In [1]: import numpy as np

In [2]: from numpy import linalg as LA

In [3]: np.set_printoptions(suppress=True, linewidth=160)

In [4]: rd = lambda a: np.round(a, 2) + 0

In [5]: data = np.diag(np.array([7, 5]))

In [6]: print(data)
[[7 0]
 [0 5]]

In [7]: # symmetric

In [8]: print(rd(LA.det(data)))
35.0

In [9]: print(rd(np.sort(np.abs(LA.eigvals(data)))))
[5. 7.]

In [10]: print((data - data.T) / 2)
[[0. 0.]
 [0. 0.]]

In [11]: L = LA.cholesky(data)

In [12]: print(data / np.sqrt(np.outer(np.diag(data), np.diag(data))))
[[1. 0.]
 [0. 1.]]

In [13]: print(rd(np.diag(L) ** 2))
[7. 5.]

In [14]: print(LA.eigvalsh(data).min() > 0)
True

In [15]: def softmax(z):
    ...:     e = np.exp(z - z.max(axis=-1, keepdims=True))
    ...:     return e / e.sum(axis=-1, keepdims=True)
    ...: 

In [16]: print(rd(softmax(data[0] + 5)))
[1. 0.]

In [17]: print(rd(softmax(10 * data[0])))
[1. 0.]

In [18]: S = data @ data.T / np.sqrt(2)

In [19]: print(softmax(S).round(6).argmax(axis=1))
[0 1]

In [20]: print(rd(softmax(S)[0] @ data))
[7. 0.]

In [21]: print(rd(softmax(S + np.triu(np.full(S.shape, -np.inf), 1))))
[[1. 0.]
 [0. 1.]]

In [22]: print(rd(softmax(S)))
[[1. 0.]
 [0. 1.]]

In [23]: P = np.triu(np.array([[-3, 2], [2, -2]]), 1) + np.eye(2)

In [24]: other = P @ data @ LA.inv(P)

In [25]: print(P @ data - data @ P)
[[ 0. -4.]
 [ 0.  0.]]

In [26]: print(np.trace(other), np.trace(data))
12.0 12

In [27]: print(other)
[[ 7. -4.]
 [ 0.  5.]]

In [28]: Q, V = LA.qr(data[:, :1])[0], LA.qr(data[:, 1:])[0]

In [29]: sig = LA.svd(Q.T @ V, compute_uv=False)

In [30]: print(np.degrees(np.arccos(sig.clip(0, 1))))
[90.]

In [31]: print(sig)
[0.]

In [32]: other = np.array([[0, 0, 2, -2, 1],
    ...:     [1, 2, 0, 1, 2],
    ...:     [-2, 1, 1, 1, 0],
    ...:     [-1, -2, 1, 0, 2],
    ...:     [1, -2, 2, 1, -1]])

In [33]: feats = np.tril(other)

In [34]: print(feats)
[[ 0  0  0  0  0]
 [ 1  2  0  0  0]
 [-2  1  1  0  0]
 [-1 -2  1  0  0]
 [ 1 -2  2  1 -1]]

In [35]: rk = LA.matrix_rank(feats)

In [36]: print(rk)
4

In [37]: null = LA.svd(feats)[2][rk:].T

In [38]: print(null.shape)
(5, 1)

In [39]: print(LA.matrix_rank(feats.T @ feats), LA.matrix_rank(feats @ feats.T))
4 4

In [40]: print(rd(null[:, 0] / null[np.abs(null[:, 0]).round(6).argmax(), 0]))
[0. 0. 0. 1. 1.]

In [41]: T = np.stack([feats, 4 * feats, feats[::-1]])

In [42]: print(T.shape)
(3, 5, 5)

In [43]: print((T @ feats.T).shape)
(3, 5, 5)

In [44]: print(LA.matrix_rank(T.reshape(3, -1)))
2

In [45]: print(rd(LA.det(T)))
[0. 0. 0.]

In [46]: mat = np.loadtxt("mat.csv", delimiter=",")

In [47]: print(mat)
[[  2.  -9.   6.  -4.]
 [  0. -12.  -2.  -1.]
 [  7. -10.   5.  -8.]
 [ 14. -15.  10.   1.]
 [ 12. -12.   1.   0.]
 [  5.  -9.  -8.   4.]
 [ -2. -17.   1.  -3.]
 [  7. -22.  -5.  -1.]
 [ -2. -21. -11.  -2.]
 [ -5. -15. -11.  -9.]
 [ -4. -24. -19.  -6.]
 [  5. -19. -19. -11.]
 [  0. -14. -14. -11.]
 [ -3. -17. -19.  -4.]
 [  6. -14. -15.  -8.]
 [ -3. -18. -21. -12.]
 [  5. -14. -30.  -9.]
 [  1. -15. -22.  -8.]
 [ -8. -14. -14. -10.]
 [-13. -19. -16.  -1.]
 [ -4. -17. -18.  -7.]
 [-13.  -8. -25. -11.]]

In [48]: P = mat @ LA.solve(mat.T @ mat, mat.T)

In [49]: print(rd(P @ mat[:, 2]))
[  6.  -2.   5.  10.   1.  -8.   1.  -5. -11. -11. -19. -19. -14. -19. -15. -21. -30. -22. -14. -16. -18. -25.]

In [50]: print(LA.matrix_rank(np.eye(22) - P))
18

In [51]: print(np.allclose(P @ P, P))
True

In [52]: print(rd(LA.eigvalsh(P)))
[0. 0. 0. 0. 0. 0. 0. 0. 0. 0. 0. 0. 0. 0. 0. 0. 0. 0. 1. 1. 1. 1.]

In [53]: print(rd(np.trace(P)))
4.0

In [54]: cov = np.cov(mat, rowvar=False)

In [55]: print(rd(mat.std(axis=0)))
[ 6.86  4.19 10.61  4.5 ]

In [56]: print(rd(np.corrcoef(mat[:, 3], mat[:, 0])[0, 1]))
0.35

In [57]: print(cov.shape)
(4, 4)

In [58]: print(rd(LA.eigvalsh(cov)[::-1]))
[145.26  31.48  18.91  11.27]

In [59]: print(np.argsort(-mat.std(axis=0).round(6), kind="stable"))
[2 0 3 1]

In [60]: print(rd(np.corrcoef(mat.T)))
[[1.   0.13 0.52 0.35]
 [0.13 1.   0.26 0.  ]
 [0.52 0.26 1.   0.58]
 [0.35 0.   0.58 1.  ]]

In [61]: print(rd(np.polyfit(mat[:, 3], mat[:, 0], 1)))
[0.53 3.24]

In [62]: print(np.median(mat, axis=0))
[  0.  -15.  -14.   -6.5]

In [63]: A = np.load("run0.npy")

In [64]: print(A)
[[0 0 0]
 [0 4 2]
 [0 2 1]]

In [65]: # equal to its transpose

In [66]: w, V = LA.eigh(A)

In [67]: print(w)
[0. 0. 5.]

In [68]: print(np.unique(w.round(6) + 0, return_counts=True)[1])
[2 1]

In [69]: print(np.abs(V[:, -1]).round(6).argmax())
1

In [70]: print(rd(np.abs(V[:, -1])))
[0.   0.89 0.45]

In [71]: rk = LA.matrix_rank(A)

In [72]: print(rk)
1

In [73]: null = LA.svd(A)[2][rk:].T

In [74]: print(null.shape)
(3, 2)

In [75]: print(LA.matrix_rank(A.T @ A), LA.matrix_rank(A @ A.T))
1 1

In [76]: print(rd(null @ null.T))
[[ 1.   0.   0. ]
 [ 0.   0.2 -0.4]
 [ 0.  -0.4  0.8]]

In [77]: print(np.allclose(A @ null, 0))
True

In [78]: print(A @ null)
[[0. 0.]
 [0. 0.]
 [0. 0.]]

In [79]: U, sig, VT = LA.svd(A)

In [80]: print(np.argmax(sig[:-1] / (sig[1:] + 1e-6)) + 1)
1

In [81]: other = U[:, :1] @ np.diag(sig[:1]) @ VT[:1]

In [82]: print(LA.matrix_rank(other))
1

In [83]: print(rd(LA.norm(A - other, 2)), rd(sig[1]))
0.0 0.0

In [84]: cen = mat - mat.mean(axis=0)

In [85]: U, sig, VT = LA.svd(cen, full_matrices=False)

In [86]: print(rd(cen.mean(axis=0)))
[0. 0. 0. 0.]

In [87]: print(rd(VT[0] * np.sign(VT[0, np.abs(VT[0]).argmax()])))
[0.4  0.1  0.88 0.24]

In [88]: print(rd(sig ** 2 / (sig ** 2).sum()))
[0.7  0.15 0.09 0.05]

In [89]: other = np.array([[0, 2], [2, 2]])

In [90]: E = np.tile(other, (2, 2))

In [91]: print(E)
[[0 2 0 2]
 [2 2 2 2]
 [0 2 0 2]
 [2 2 2 2]]

In [92]: U, sig, VT = LA.svd(E)

In [93]: V = VT[:(sig > 1e-8).sum()]

In [94]: rng = np.random.default_rng(770)

In [95]: x0 = E[2] + -3 * E[0] + rng.integers(2) * np.eye(4)[3]

In [96]: print(x0)
[ 0. -4.  0. -3.]

In [97]: print(rd(LA.norm(x0 - V.T @ V @ x0)))
0.71

In [98]: print(LA.matrix_rank(np.vstack([E, x0])))
3

In [99]: print(rd(V.T @ V))
[[0.5 0.  0.5 0. ]
 [0.  0.5 0.  0.5]
 [0.5 0.  0.5 0. ]
 [0.  0.5 0.  0.5]]

In [100]: w, V = LA.eigh(E)

In [101]: x0 = np.array([1, 3, 4, 0])

In [102]: print(np.abs(E).sum(axis=1).max(), rd(np.abs(w).max()))
8 6.47

In [103]: print(x0 @ E @ x0)
78

In [104]: print(rd(V * np.maximum(w, 0) @ V.T))
[[0.89 1.45 0.89 1.45]
 [1.45 2.34 1.45 2.34]
 [0.89 1.45 0.89 1.45]
 [1.45 2.34 1.45 2.34]]

In [105]: print(rd(V * np.abs(w) @ V.T))
[[1.79 0.89 1.79 0.89]
 [0.89 2.68 0.89 2.68]
 [1.79 0.89 1.79 0.89]
 [0.89 2.68 0.89 2.68]]

In [106]: print(rd(LA.eigvalsh(E[1:, 1:])))
[-1.46  0.    5.46]

In [107]: U, sig, VT = LA.svd(E)

In [108]: print(rd(sig))
[6.47 2.47 0.   0.  ]

In [109]: other = U[:, :2] @ np.diag(sig[:2]) @ VT[:2]

In [110]: print(rd(LA.norm(E - other) / LA.norm(E)))
0.0

In [111]: print(rd(other))
[[0. 2. 0. 2.]
 [2. 2. 2. 2.]
 [0. 2. 0. 2.]
 [2. 2. 2. 2.]]

In [112]: print(rd(LA.norm(E - other, 2)), rd(sig[2]))
0.0 0.0

In [113]: print(LA.matrix_rank(other))
2

In [114]: print(rd(np.abs(E - other).max()))
0.0

In [115]: other = np.array([[0, -2, -1], [1, -1, 0], [-2, -1, 2], [2, -2, 2]])

In [116]: print(LA.matrix_rank(E @ other))
2

In [117]: print(np.einsum("ij,ij->i", E, E))
[ 8 16  8 16]

In [118]: print(np.einsum("ik,kj->ji", E, other))
[[  6   2   6   2]
 [ -6 -12  -6 -12]
 [  4   6   4   6]]

In [119]: P = np.triu(np.array([[-1, 0, 1, -1], [0, 2, -2, 1], [0, 2, -2, -2], [2, 1, 1, 2]]), 1) + np.eye(4)

In [120]: other = P @ E @ LA.inv(P)

In [121]: print(other)
[[ -2.   2.   4.   6.]
 [  4.   0.   0.   4.]
 [ -4.  -2.  -4. -12.]
 [  2.   2.   4.  10.]]

In [122]: K = np.load("w.npy")

In [123]: print(K)
[[ 12 -14  18  -6   7  -9]
 [-18   4  18   9  -2  -9]
 [-10  18  12   5  -9  -6]
 [ 12 -14  18 -12  14 -18]
 [-18   4  18  18  -4 -18]
 [-10  18  12  10 -18 -12]]

In [124]: idx = rng.permutation(6)

In [125]: other = K[:, idx] * rng.choice([-1, 1], 6)

In [126]: print(other)
[[ -6 -18  -7 -12  -9  14]
 [  9 -18   2  18  -9  -4]
 [  5 -12   9  10  -6 -18]
 [-12 -18 -14 -12 -18  14]
 [ 18 -18   4  18 -18  -4]
 [ 10 -12  18  10 -12 -18]]

In [127]: U, _, VT = LA.svd(K.T @ other)

In [128]: print(rd(U @ VT))
[[ 0.  0.  0. -1.  0.  0.]
 [ 0.  0.  0.  0.  0. -1.]
 [ 0. -1.  0.  0.  0.  0.]
 [ 1.  0.  0.  0.  0.  0.]
 [ 0.  0. -1.  0.  0.  0.]
 [ 0.  0.  0.  0.  1.  0.]]

In [129]: r0 = np.array([0, 3, 1, 1, 3, 3])

In [130]: other = K + np.outer(r0, np.eye(6)[0])

In [131]: print(rd(LA.det(other) / LA.det(K)), rd(1 + LA.solve(K, r0)[0]))
0.77 0.77

In [132]: print(other)
[[ 12. -14.  18.  -6.   7.  -9.]
 [-15.   4.  18.   9.  -2.  -9.]
 [ -9.  18.  12.   5.  -9.  -6.]
 [ 13. -14.  18. -12.  14. -18.]
 [-15.   4.  18.  18.  -4. -18.]
 [ -7.  18.  12.  10. -18. -12.]]

In [133]: print(LA.matrix_rank(LA.inv(other) - LA.inv(K), tol=1e-8))
1

In [134]: r0 = np.array([5, -1])

In [135]: print(np.cross(K[5, :3], K[0, :3]))
[492 324 -76]

In [136]: print(np.polyval(r0, K[5]))
[-51  89  59  49 -91 -61]

In [137]: print(np.correlate(K[5], K[0], "full"))
[  90 -232   78 -294  624 -234  252 -248  156  -48 -144]

In [138]: idx = rng.permutation(6)

In [139]: print(idx)
[4 3 5 1 2 0]

In [140]: other = K[idx][:, idx]

In [141]: print(np.trace(other))
0

In [142]: print(rd(np.sort(np.abs(LA.eigvals(other)))))
[11.39 11.39 16.65 16.65 16.65 16.65]

In [143]: W0 = np.array([[5, 5, -4, 1], [3, -2, -4, -1], [1, 4, -5, 4], [1, -1, -1, 0]])

In [144]: W0[:, 1] = 5 * W0[:, 3]

In [145]: print(W0)
[[ 5  5 -4  1]
 [ 3 -5 -4 -1]
 [ 1 20 -5  4]
 [ 1  0 -1  0]]

In [146]: other = np.array([[-1, 4, 3], [5, -4, 1]])

In [147]: cent = np.kron(other, W0)

In [148]: print(cent.shape)
(8, 12)

In [149]: print(rd(LA.norm(cent, 2)), rd(LA.norm(other, 2) * LA.norm(W0, 2)))
163.07 163.07

In [150]: r0, v = W0[0], W0[2]

In [151]: print(r0 @ v)
129

In [152]: p = (r0 @ v) / (r0 @ r0) * r0

In [153]: print(np.outer(r0, v))
[[  5 100 -25  20]
 [  5 100 -25  20]
 [ -4 -80  20 -16]
 [  1  20  -5   4]]

In [154]: U, sig, VT = LA.svd(W0)

In [155]: print(np.argmax(sig[:-1] / (sig[1:] + 1e-6)) + 1)
3

In [156]: other = U[:, :3] @ np.diag(sig[:3]) @ VT[:3]

In [157]: print(rd(np.abs(W0 - other).max()))
0.0

In [158]: print(rd(LA.norm(W0 - other) / LA.norm(W0)))
0.0

In [159]: print(rd(LA.norm(W0 - other, 2)), rd(sig[3]))
0.0 0.0

In [160]: U, sig, VT = LA.svd(W0)

In [161]: V = VT[:(sig > 1e-8).sum()]

In [162]: x0 = W0[3] + -3 * W0[0] + rng.integers(2) * np.eye(4)[3]

In [163]: print(x0)
[-14. -15.  11.  -2.]

In [164]: print(rd(np.diag(V.T @ V)))
[1.   0.96 1.   0.04]

In [165]: print(rd(LA.norm(x0 - V.T @ V @ x0)))
0.98

In [166]: print(np.allclose(V.T @ V @ x0, x0))
False
